% python3 -q
>>> import numpy as np
>>> np.set_printoptions(precision=3, suppress=True, linewidth=140)
>>> E = np.loadtxt("dump.csv", delimiter=",")
>>> E
array([[-0.042, -0.257, -0.181, -0.221, -0.062],
       [-0.257, -0.676,  0.059, -0.385,  0.031],
       [-0.181,  0.059,  0.742,  0.305,  0.269],
       [-0.221, -0.385,  0.305, -0.121,  0.116],
       [-0.062,  0.031,  0.269,  0.116,  0.097]])
>>> evals, evecs = np.linalg.eigh(E)
>>> np.round(np.abs(evecs[:, -1]), 3) + 0
array([0.236, 0.   , 0.864, 0.314, 0.314])
>>> evecs @ np.diag(evals) @ evecs.T
array([[-0.042, -0.257, -0.181, -0.221, -0.062],
       [-0.257, -0.676,  0.059, -0.385,  0.031],
       [-0.181,  0.059,  0.742,  0.305,  0.269],
       [-0.221, -0.385,  0.305, -0.121,  0.116],
       [-0.062,  0.031,  0.269,  0.116,  0.097]])
>>> np.unique(evals.round(6) + 0, return_counts=True)[1]
array([1, 3, 1])
>>> (evals > 1e-8).sum(), (evals < -1e-8).sum()
(np.int64(1), np.int64(1))
>>> evals.round(3) + 0
array([-1.,  0.,  0.,  0.,  1.])
>>> np.round(evals.sum(), 3), round(np.trace(E), 3)
(np.float64(0.0), np.float64(0.0))
>>> rng = np.random.default_rng(32)
>>> Y = E + rng.integers(-2, 3, (5, 2)) @ rng.integers(-2, 3, (2, 5))
>>> Y
array([[-4.042,  3.743, -2.181, -0.221,  1.938],
       [-2.257,  3.324,  2.059,  3.615,  2.031],
       [-1.181,  0.059, -1.258, -1.695,  0.269],
       [-0.221, -2.385, -2.695, -4.121, -0.884],
       [-0.062,  2.031,  3.269,  4.116,  1.097]])
>>> np.abs(Y - E).sum(axis=1)
array([12., 14.,  5., 10., 10.])
>>> np.linalg.matrix_rank(Y - E, tol=1e-8)
np.int64(2)
>>> Y - E
array([[-4.,  4., -2.,  0.,  2.],
       [-2.,  4.,  2.,  4.,  2.],
       [-1.,  0., -2., -2.,  0.],
       [ 0., -2., -3., -4., -1.],
       [ 0.,  2.,  3.,  4.,  1.]])
>>> th = np.radians(45)
>>> Rm = np.eye(5)
>>> Rm[3, 3] = Rm[0, 0] = np.cos(th)
>>> Rm[3, 0], Rm[0, 3] = -np.sin(th), np.sin(th)
>>> Rm
array([[ 0.707,  0.   ,  0.   ,  0.707,  0.   ],
       [ 0.   ,  1.   ,  0.   ,  0.   ,  0.   ],
       [ 0.   ,  0.   ,  1.   ,  0.   ,  0.   ],
       [-0.707,  0.   ,  0.   ,  0.707,  0.   ],
       [ 0.   ,  0.   ,  0.   ,  0.   ,  1.   ]])
>>> Y = E @ Rm.T
>>> round(np.linalg.det(Rm), 3), round(float(np.trace(Rm)), 3)
(np.float64(1.0), 4.414)
>>> Y = Rm + rng.integers(-2, 3, (5, 1)) @ rng.integers(-2, 3, (1, 5))
>>> Y
array([[ 1.707, -1.   ,  2.   ,  0.707,  0.   ],
       [-1.   ,  2.   , -2.   ,  0.   ,  0.   ],
       [ 2.   , -2.   ,  5.   ,  0.   ,  0.   ],
       [-0.707,  0.   ,  0.   ,  0.707,  0.   ],
       [ 0.   ,  0.   ,  0.   ,  0.   ,  1.   ]])
>>> np.linalg.matrix_rank(Y - Rm, tol=1e-8)
np.int64(1)
>>> F = np.array([[15, 6, -9, 0, 0, 0],
...     [12, -12, 6, 0, 0, 0],
...     [15, -3, 15, 0, 0, 0],
...     [25, 10, -15, 15, 6, -9],
...     [20, -20, 10, 12, -12, 6],
...     [25, -5, 25, 15, -3, 15]])
>>> q, Rm = np.linalg.qr(F)
>>> np.round(q.T @ q, 3) + 0
array([[1., 0., 0., 0., 0., 0.],
       [0., 1., 0., 0., 0., 0.],
       [0., 0., 1., 0., 0., 0.],
       [0., 0., 0., 1., 0., 0.],
       [0., 0., 0., 0., 1., 0.],
       [0., 0., 0., 0., 0., 1.]])
>>> th = np.radians(60)
>>> Rm = np.eye(6)
>>> Rm[4, 4] = Rm[1, 1] = np.cos(th)
>>> Rm[4, 1], Rm[1, 4] = -np.sin(th), np.sin(th)
>>> Rm
array([[ 1.   ,  0.   ,  0.   ,  0.   ,  0.   ,  0.   ],
       [ 0.   ,  0.5  ,  0.   ,  0.   ,  0.866,  0.   ],
       [ 0.   ,  0.   ,  1.   ,  0.   ,  0.   ,  0.   ],
       [ 0.   ,  0.   ,  0.   ,  1.   ,  0.   ,  0.   ],
       [ 0.   , -0.866,  0.   ,  0.   ,  0.5  ,  0.   ],
       [ 0.   ,  0.   ,  0.   ,  0.   ,  0.   ,  1.   ]])
>>> Y = F @ Rm.T
>>> Y
array([[ 15.   ,   3.   ,  -9.   ,   0.   ,  -5.196,   0.   ],
       [ 12.   ,  -6.   ,   6.   ,   0.   ,  10.392,   0.   ],
       [ 15.   ,  -1.5  ,  15.   ,   0.   ,   2.598,   0.   ],
       [ 25.   ,  10.196, -15.   ,  15.   ,  -5.66 ,  -9.   ],
       [ 20.   , -20.392,  10.   ,  12.   ,  11.321,   6.   ],
       [ 25.   ,  -5.098,  25.   ,  15.   ,   2.83 ,  15.   ]])
>>> np.allclose(np.linalg.norm(F, axis=1), np.linalg.norm(Y, axis=1))
True
>>> np.allclose(F @ F.T, Y @ Y.T)
True
>>> th = np.sort(rng.uniform(-2, 2, 26))
>>> arr = np.c_[th, th ** 2, th ** 3] @ np.array([[-1, -2, 0, 0, -2], [0, -2, 3, 0, -1], [2, -3, -1, 1, 0]])
>>> arr
array([[-13.215,  18.977,  19.177,  -7.59 ,   0.068],
       [-10.577,  15.543,  16.34 ,  -6.208,   0.298],
       [-10.116,  14.944,  15.832,  -5.965,   0.338],
       [ -8.682,  13.081,  14.221,  -5.208,   0.462],
       [ -4.118,   7.151,   8.664,  -2.76 ,   0.838],
       [ -3.986,   6.979,   8.488,  -2.688,   0.848],
       [ -3.623,   6.504,   7.999,  -2.489,   0.874],
       [ -1.364,   3.503,   4.633,  -1.216,   0.995],
       [ -0.24 ,   1.881,   2.469,  -0.523,   0.962],
       [  0.028,   1.423,   1.771,  -0.332,   0.906],
       [  0.226,   0.965,   1.025,  -0.156,   0.787],
       [  0.266,   0.597,   0.431,  -0.046,   0.588],
       [  0.234,   0.463,   0.25 ,  -0.021,   0.476],
       [  0.154,   0.286,   0.084,  -0.004,   0.3  ],
       [ -0.137,  -0.335,   0.058,   0.003,  -0.306],
       [ -0.187,  -0.516,   0.116,   0.008,  -0.449],
       [ -0.268,  -1.146,   0.352,   0.049,  -0.865],
       [ -0.271,  -1.474,   0.477,   0.08 ,  -1.048],
       [ -0.092,  -3.015,   1.007,   0.282,  -1.741],
       [  0.978,  -6.935,   1.987,   0.987,  -2.983],
       [  2.534, -11.176,   2.693,   1.885,  -3.996],
       [  2.658, -11.49 ,   2.735,   1.954,  -4.064],
       [  6.873, -21.221,   3.62 ,   4.246,  -5.861],
       [  8.095, -23.854,   3.754,   4.897,  -6.28 ],
       [ 10.758, -29.426,   3.933,   6.302,  -7.106],
       [ 12.86 , -33.71 ,   3.992,   7.405,  -7.697]])
>>> C2 = np.cov(arr, rowvar=False)
>>> np.argsort(-arr.std(axis=0).round(6), kind="stable")
array([1, 0, 2, 3, 4])
>>> C2.shape
(5, 5)
>>> np.argwhere(np.triu(np.abs(np.corrcoef(arr.T)) > 0.8, 1))
array([[0, 1],
       [0, 3],
       [1, 3],
       [1, 4],
       [3, 4]])
>>> arr.std(axis=0)
array([ 5.936, 12.999,  5.539,  3.535,  2.726])
>>> np.median(arr, axis=0)
array([-0.115,  0.375,  2.714, -0.013,  0.183])
>>> round(np.corrcoef(arr[:, 2], arr[:, 4])[0, 1], 3)
np.float64(0.2)
>>> Uu, sigma, VT = np.linalg.svd(arr)
>>> np.argmax(sigma[:-1] / (sigma[1:] + 1e-6)) + 1
np.int64(3)
>>> sigma.round(3) + 0
array([77.561, 36.747,  5.003,  0.   ,  0.   ])
>>> Y = Uu[:, :3] @ np.diag(sigma[:3]) @ VT[:3]
>>> round(np.linalg.norm(arr - Y, 2), 3), np.round(sigma[3], 3)
(np.float64(0.0), np.float64(0.0))
>>> np.round(np.linalg.norm(arr - Y) / np.linalg.norm(arr), 3)
np.float64(0.0)
>>> dist = np.linalg.norm(arr[:, None] - arr[None], axis=-1)
>>> dist.shape
(26, 26)
>>> dist[:5, :5]
array([[ 0.   ,  5.363,  6.306,  9.258, 18.896],
       [ 5.363,  0.   ,  0.943,  3.895, 13.537],
       [ 6.306,  0.943,  0.   ,  2.952, 12.594],
       [ 9.258,  3.895,  2.952,  0.   ,  9.644],
       [18.896, 13.537, 12.594,  9.644,  0.   ]])
>>> np.unravel_index(dist.round(6).argmax(), dist.shape)
(np.int64(0), np.int64(25))
>>> arr @ np.linalg.pinv(arr) @ arr
array([[-13.215,  18.977,  19.177,  -7.59 ,   0.068],
       [-10.577,  15.543,  16.34 ,  -6.208,   0.298],
       [-10.116,  14.944,  15.832,  -5.965,   0.338],
       [ -8.682,  13.081,  14.221,  -5.208,   0.462],
       [ -4.118,   7.151,   8.664,  -2.76 ,   0.838],
       [ -3.986,   6.979,   8.488,  -2.688,   0.848],
       [ -3.623,   6.504,   7.999,  -2.489,   0.874],
       [ -1.364,   3.503,   4.633,  -1.216,   0.995],
       [ -0.24 ,   1.881,   2.469,  -0.523,   0.962],
       [  0.028,   1.423,   1.771,  -0.332,   0.906],
       [  0.226,   0.965,   1.025,  -0.156,   0.787],
       [  0.266,   0.597,   0.431,  -0.046,   0.588],
       [  0.234,   0.463,   0.25 ,  -0.021,   0.476],
       [  0.154,   0.286,   0.084,  -0.004,   0.3  ],
       [ -0.137,  -0.335,   0.058,   0.003,  -0.306],
       [ -0.187,  -0.516,   0.116,   0.008,  -0.449],
       [ -0.268,  -1.146,   0.352,   0.049,  -0.865],
       [ -0.271,  -1.474,   0.477,   0.08 ,  -1.048],
       [ -0.092,  -3.015,   1.007,   0.282,  -1.741],
       [  0.978,  -6.935,   1.987,   0.987,  -2.983],
       [  2.534, -11.176,   2.693,   1.885,  -3.996],
       [  2.658, -11.49 ,   2.735,   1.954,  -4.064],
       [  6.873, -21.221,   3.62 ,   4.246,  -5.861],
       [  8.095, -23.854,   3.754,   4.897,  -6.28 ],
       [ 10.758, -29.426,   3.933,   6.302,  -7.106],
       [ 12.86 , -33.71 ,   3.992,   7.405,  -7.697]])
>>> round(np.trace(np.linalg.pinv(arr) @ arr), 3)
np.float64(3.0)
>>> r = np.linalg.matrix_rank(arr)
>>> r
np.int64(3)
>>> N = np.linalg.svd(arr)[2][r:].T
>>> N.shape
(5, 2)
>>> [int(np.linalg.matrix_rank(arr[:i])) for i in range(1, len(arr) + 1)]
[1, 2, 3, 3, 3, 3, 3, 3, 3, 3, 3, 3, 3, 3, 3, 3, 3, 3, 3, 3, 3, 3, 3, 3, 3, 3]
>>> N @ N.T
array([[ 0.4  ,  0.205,  0.002, -0.183, -0.405],
       [ 0.205,  0.181,  0.026,  0.158, -0.283],
       [ 0.002,  0.026,  0.008,  0.083, -0.027],
       [-0.183,  0.158,  0.083,  0.924, -0.066],
       [-0.405, -0.283, -0.027, -0.066,  0.486]])
>>> [int(np.linalg.matrix_rank(arr[:, :j + 1])) for j in range(5)]
[1, 2, 3, 3, 3]
>>> data = np.load("x.npy")
>>> data
array([[6., 1., 1., 1.],
       [1., 6., 1., 1.],
       [1., 1., 6., 1.],
       [1., 1., 1., 6.]])
>>> proj = np.triu(np.array([[0, 2, 2, 3], [1, 3, 3, 0], [1, 3, 1, 0], [2, 1, 1, 0]]), 1) + np.eye(4)
>>> Y = proj @ data @ np.linalg.inv(proj)
>>> np.trace(Y), np.trace(data)
(np.float64(24.0), np.float64(24.0))
>>> round(float(np.linalg.det(Y)), 3)
1125.0
>>> Y
array([[ 13.,  -8.,  16., -16.],
       [  4.,   1.,   8.,  -8.],
       [  1.,  -1.,   7.,  -2.],
       [  1.,  -1.,   2.,   3.]])
>>> proj @ data - data @ proj
array([[ 7.,  5.,  2.,  4.],
       [ 3.,  1., -2.,  0.],
       [ 0., -2., -5., -3.],
       [ 0., -2., -5., -3.]])
>>> (data @ data)[0]
array([39., 14., 14., 14.])
>>> np.sort(np.abs(np.fft.fft(data[0]))), np.sort(np.linalg.svd(data, compute_uv=False))
(array([5., 5., 5., 9.]), array([5., 5., 5., 9.]))
>>> data @ (-1.0) ** np.arange(4)
array([ 5., -5.,  5., -5.])
>>> np.allclose(data @ data.T, data.T @ data)
True
>>> vec = np.array([7, 7, 8, 6])
>>> y = data @ vec
>>> beta, lr = np.zeros(4), 1 / np.linalg.norm(data, 2) ** 2
>>> for i in range(10):
...     beta -= lr * data.T @ (data @ beta - y)
...     if i % 2 == 0: print(i, round(np.linalg.norm(data @ beta - y), 3))
... 
0 4.889
2 2.337
4 1.117
6 0.534
8 0.255
>>> beta
array([7.   , 7.   , 7.975, 6.025])
>>> np.round(np.linalg.cond(data), 3)
np.float64(1.8)
>>> Y = np.linalg.inv(data)
>>> np.linalg.inv(Y)
array([[6., 1., 1., 1.],
       [1., 6., 1., 1.],
       [1., 1., 6., 1.],
       [1., 1., 1., 6.]])
>>> np.linalg.det(data) * Y
array([[200., -25., -25., -25.],
       [-25., 200., -25., -25.],
       [-25., -25., 200., -25.],
       [-25., -25., -25., 200.]])
>>> np.round(data @ Y, 3) + 0
array([[1., 0., 0., 0.],
       [0., 1., 0., 0.],
       [0., 0., 1., 0.],
       [0., 0., 0., 1.]])
>>> Y = data + rng.integers(-2, 3, (4, 1)) @ rng.integers(-2, 3, (1, 4))
>>> Y
array([[ 8.,  3.,  1., -1.],
       [-1.,  4.,  1.,  3.],
       [ 1.,  1.,  6.,  1.],
       [-3., -3.,  1., 10.]])
>>> np.linalg.matrix_rank(Y - data, tol=1e-8)
np.int64(1)
>>> np.abs(Y - data).sum(axis=1)
array([ 6.,  6.,  0., 12.])
>>> Y - data
array([[ 2.,  2.,  0., -2.],
       [-2., -2.,  0.,  2.],
       [ 0.,  0.,  0.,  0.],
       [-4., -4.,  0.,  4.]])
>>> q, _ = np.linalg.qr(np.array([[-0.7, -0.3, 1.9],
...     [1.3, 0.3, -1.3],
...     [1.5, 0.7, 0.9],
...     [0.2, 0.6, 0.0]]))
>>> J = q @ q.T
>>> J
array([[ 0.647, -0.382,  0.194, -0.212],
       [-0.382,  0.588,  0.21 , -0.229],
       [ 0.194,  0.21 ,  0.893,  0.117],
       [-0.212, -0.229,  0.117,  0.872]])
>>> labels = rng.permutation(4)
>>> labels
array([1, 0, 2, 3])
>>> Y = J[labels][:, labels]
>>> round(float(np.linalg.det(Y)), 3), round(float(np.linalg.det(J[labels])), 3)
(-0.0, 0.0)
>>> np.trace(Y)
np.float64(3.0)
>>> Y = np.array([[2, 2, 3, 1],
...     [2, 1, 2, 1],
...     [2, 2, 1, 0],
...     [0, 2, 0, 1],
...     [3, 3, 3, 2],
...     [1, 1, 0, 2],
...     [3, 1, 1, 3]])
>>> Z = np.array([[-2, 2, -2, 0, 2],
...     [2, 1, 1, 0, -2],
...     [-2, 0, 0, 0, 2],
...     [0, 1, -1, 2, 2]])
>>> feats = Y @ Z + 0.3 * rng.normal(size=(7, 5))
>>> feats
array([[-6.107,  6.765, -2.603,  2.396,  7.798],
       [-6.425,  5.964, -3.587,  2.137,  7.636],
       [-1.9  ,  6.231, -2.009,  0.05 ,  2.   ],
       [ 3.849,  2.801,  0.589,  1.641, -2.521],
       [-5.869, 11.143, -4.985,  4.127, 10.013],
       [-0.234,  5.051, -3.104,  3.93 ,  3.365],
       [-6.17 , 10.116, -8.117,  5.732, 11.499]])
>>> Y = np.c_[feats[:, :1] @ np.array([[-6]]), np.array([-3, 0, -2, -1, 1, 3, 3])]
>>> Y
array([[ 36.642,  -3.   ],
       [ 38.548,   0.   ],
       [ 11.397,  -2.   ],
       [-23.093,  -1.   ],
       [ 35.214,   1.   ],
       [  1.402,   3.   ],
       [ 37.021,   3.   ]])
>>> np.round(np.linalg.lstsq(feats, Y[:, 0])[0], 3) + 0
array([-6.,  0.,  0.,  0.,  0.])
>>> np.linalg.norm(np.linalg.qr(feats)[0].T @ Y, axis=0) ** 2 / ((Y ** 2).sum(axis=0) + 1e-12)
array([1.  , 0.82])
